$ python3 -q
>>> import numpy as np
>>> import numpy.linalg as la
>>> np.set_printoptions(suppress=True, linewidth=120)
>>> F = np.array([[0.7, 0.2, -0.7],
...     [0.1, -0.2, -1.7],
...     [-0.3, 1.4, 1.7],
...     [0.8, 2.5, 0.6],
...     [-0.1, 1.8, 0.6],
...     [-0.5, -2.8, 0.2],
...     [-1.5, 0.0, 0.8],
...     [0.1, -0.7, -0.3],
...     [-1.0, -0.9, 0.0],
...     [-0.9, -0.6, 2.1],
...     [1.0, -1.0, -1.7],
...     [0.0, 0.4, 0.3],
...     [-0.7, 0.0, -0.3],
...     [-1.2, -0.1, -1.4],
...     [0.6, -0.6, 0.3],
...     [-1.5, -0.5, 0.8],
...     [-0.6, -0.1, 0.0],
...     [0.8, 0.6, 1.0],
...     [-2.3, -0.5, 0.8],
...     [1.1, -1.4, 0.3],
...     [-0.1, 1.7, -1.7],
...     [1.7, 0.1, -0.1],
...     [-0.2, -0.5, 1.0],
...     [-0.8, -0.7, -1.2],
...     [-0.5, 1.2, -0.6],
...     [2.4, 2.0, 0.8]])
>>> rng = np.random.default_rng(979)
>>> F[:, 2] = 5 * F[:, 1] + 0.02 * rng.normal(size=26)
>>> F.round(2) + 0
array([[  0.7 ,   0.2 ,   1.02],
       [  0.1 ,  -0.2 ,  -1.  ],
       [ -0.3 ,   1.4 ,   7.03],
       [  0.8 ,   2.5 ,  12.48],
       [ -0.1 ,   1.8 ,   9.01],
       [ -0.5 ,  -2.8 , -14.  ],
       [ -1.5 ,   0.  ,  -0.01],
       [  0.1 ,  -0.7 ,  -3.51],
       [ -1.  ,  -0.9 ,  -4.51],
       [ -0.9 ,  -0.6 ,  -2.99],
       [  1.  ,  -1.  ,  -4.99],
       [  0.  ,   0.4 ,   1.99],
       [ -0.7 ,   0.  ,   0.  ],
       [ -1.2 ,  -0.1 ,  -0.5 ],
       [  0.6 ,  -0.6 ,  -2.99],
       [ -1.5 ,  -0.5 ,  -2.52],
       [ -0.6 ,  -0.1 ,  -0.51],
       [  0.8 ,   0.6 ,   2.99],
       [ -2.3 ,  -0.5 ,  -2.49],
       [  1.1 ,  -1.4 ,  -7.  ],
       [ -0.1 ,   1.7 ,   8.52],
       [  1.7 ,   0.1 ,   0.51],
       [ -0.2 ,  -0.5 ,  -2.51],
       [ -0.8 ,  -0.7 ,  -3.53],
       [ -0.5 ,   1.2 ,   6.  ],
       [  2.4 ,   2.  ,  10.02]])
>>> # column 2 dominates
>>> Xc = F - F.mean(axis=0)
>>> evecs = la.svd(Xc)[2][:2]
>>> other = Xc - Xc @ evecs.T @ evecs
>>> np.round(np.cov(Xc @ evecs.T, rowvar=False), 2) + 0
array([[35.91,  0.  ],
       [ 0.  ,  1.02]])
>>> np.round(other.std(axis=0), 2) + 0
array([0., 0., 0.])
>>> np.round(np.diag(evecs.T @ evecs), 2)
array([1.  , 0.04, 0.96])
>>> np.argsort(-la.norm(F, axis=0).round(6), kind="stable")[:3]
array([2, 1, 0])
>>> la.matrix_rank(F, rtol=0.1)
np.int64(2)
>>> round(float(la.norm(F, 2) / la.norm(F)), 2)
0.99
>>> other = np.array([[-1, -2, -1], [0, 0, -2], [-2, 0, -1]])
>>> la.matrix_rank(F @ other)
np.int64(3)
>>> A = np.load("w.npy")
>>> A
array([[ 2,  5,  3,  6],
       [ 0,  4, -7, -8],
       [ 0,  0, -9,  8],
       [ 0,  0,  0, -5]])
>>> other = np.array([[0, 0, 1], [3, 2, 2], [2, 1, 3], [2, 0, 1]])
>>> A @ other
array([[ 33,  13,  27],
       [-18,   1, -21],
       [ -2,  -9, -19],
       [-10,   0,  -5]])
>>> other.T @ A.T
array([[ 33, -18,  -2, -10],
       [ 13,   1,  -9,   0],
       [ 27, -21, -19,  -5]])
>>> np.einsum("ij->j", A)
array([  2,   9, -13,   1])
>>> np.einsum("ij,ij->i", A, A)
array([ 74, 129, 145,  25])
>>> la.matrix_rank(A @ other)
np.int64(3)
>>> idx = rng.permutation(4)
>>> idx
array([3, 2, 1, 0])
>>> other = A[idx][:, idx]
>>> np.trace(other)
np.int64(-8)
>>> np.allclose(other, A)
False
>>> other
array([[-5,  0,  0,  0],
       [ 8, -9,  0,  0],
       [-8, -7,  4,  0],
       [ 6,  3,  5,  2]])
>>> np.diag(other)
array([-5, -9,  4,  2])
>>> f = np.array([-1, 5])
>>> np.convolve(other[1], f)
array([ -8,  49, -45,   0,   0])
>>> np.correlate(other[1], other[0], "full")
array([  0,   0,   0, -40,  45,   0,   0])
>>> np.array([np.convolve(row, f, "same") for row in other])
array([[  5, -25,   0,   0],
       [ -8,  49, -45,   0],
       [  8, -33, -39,  20],
       [ -6,  27,  10,  23]])
>>> other = la.inv(A)
>>> np.round(la.det(A) * other, 2)
array([[ 180., -225.,  235.,  952.],
       [   0.,   90.,  -70., -256.],
       [  -0.,   -0.,  -40.,  -64.],
       [  -0.,   -0.,   -0.,  -72.]])
>>> round(float(la.slogdet(A)[0]), 2)
1.0
>>> (np.abs(other) > 1e-9).astype(int)
array([[1, 1, 1, 1],
       [0, 1, 1, 1],
       [0, 0, 1, 1],
       [0, 0, 0, 1]])
>>> round(np.log10(la.cond(A)))
2
>>> np.argsort(-la.norm(A, axis=0).round(6), kind="stable")[:3]
array([3, 2, 1])
>>> la.matrix_rank(A, rtol=0.1)
np.int64(3)
>>> arr = np.load("mat.npy")
>>> arr
array([[ 4, -2,  0,  2],
       [-2,  0, -1,  0],
       [ 0, -1, -2, -3],
       [ 2,  0, -3,  4]])
>>> # symmetric
>>> W = np.array([[-2, -3, -3, 2], [0, 3, 2, 1], [-3, 0, 1, -2], [-3, 0, -1, 1]])
>>> b = np.array([-8, -5, -7, 0])
>>> act = np.maximum(arr @ W + b, 0)
>>> la.matrix_rank(act)
np.int64(3)
>>> Z = np.array([[1, 4, 1], [4, 4, 5], [4, 1, 0], [0, 2, 4]])
>>> W @ Z
array([[-26, -19,  -9],
       [ 20,  16,  19],
       [  1, -15, -11],
       [ -7, -11,   1]])
>>> act @ Z
array([[ 0, 16, 32],
       [ 4,  4,  5],
       [ 7, 28,  7],
       [ 0, 28, 56]])
>>> idx = rng.permutation(4)
>>> idx
array([2, 1, 3, 0])
>>> other = arr[idx][:, idx]
>>> other
array([[-2, -1, -3,  0],
       [-1,  0,  0, -2],
       [-3,  0,  4,  2],
       [ 0, -2,  2,  4]])
>>> np.round(np.sort(np.abs(la.eigvals(other))), 2)
array([0.92, 3.5 , 3.68, 6.74])
>>> np.diag(other)
array([-2,  0,  4,  4])
>>> round(la.det(arr), 2)
np.float64(80.0)
>>> np.allclose(arr @ arr.T, arr.T @ arr)
True
>>> arr @ arr
array([[24, -8, -4, 16],
       [-8,  5,  2, -1],
       [-4,  2, 14, -6],
       [16, -1, -6, 29]])
>>> la.matrix_power(arr, 3)
array([[144, -44, -32, 124],
       [-44,  14,  -6, -26],
       [-32,  -6, -12, -74],
       [124, -26, -74, 166]])
>>> round(float(np.abs(la.eigvals(arr)).max()), 2)
6.74
>>> (arr - arr.T) / 2
array([[0., 0., 0., 0.],
       [0., 0., 0., 0.],
       [0., 0., 0., 0.],
       [0., 0., 0., 0.]])
>>> np.round(np.sort(np.abs(la.eigvals(arr))), 2)
array([0.92, 3.5 , 3.68, 6.74])
>>> assert arr == arr.T
Traceback (most recent call last):
  File "<python-input-68>", line 1, in <module>
    assert arr == arr.T
           ^^^^^^^^^^^^
ValueError: The truth value of an array with more than one element is ambiguous. Use a.any() or a.all()
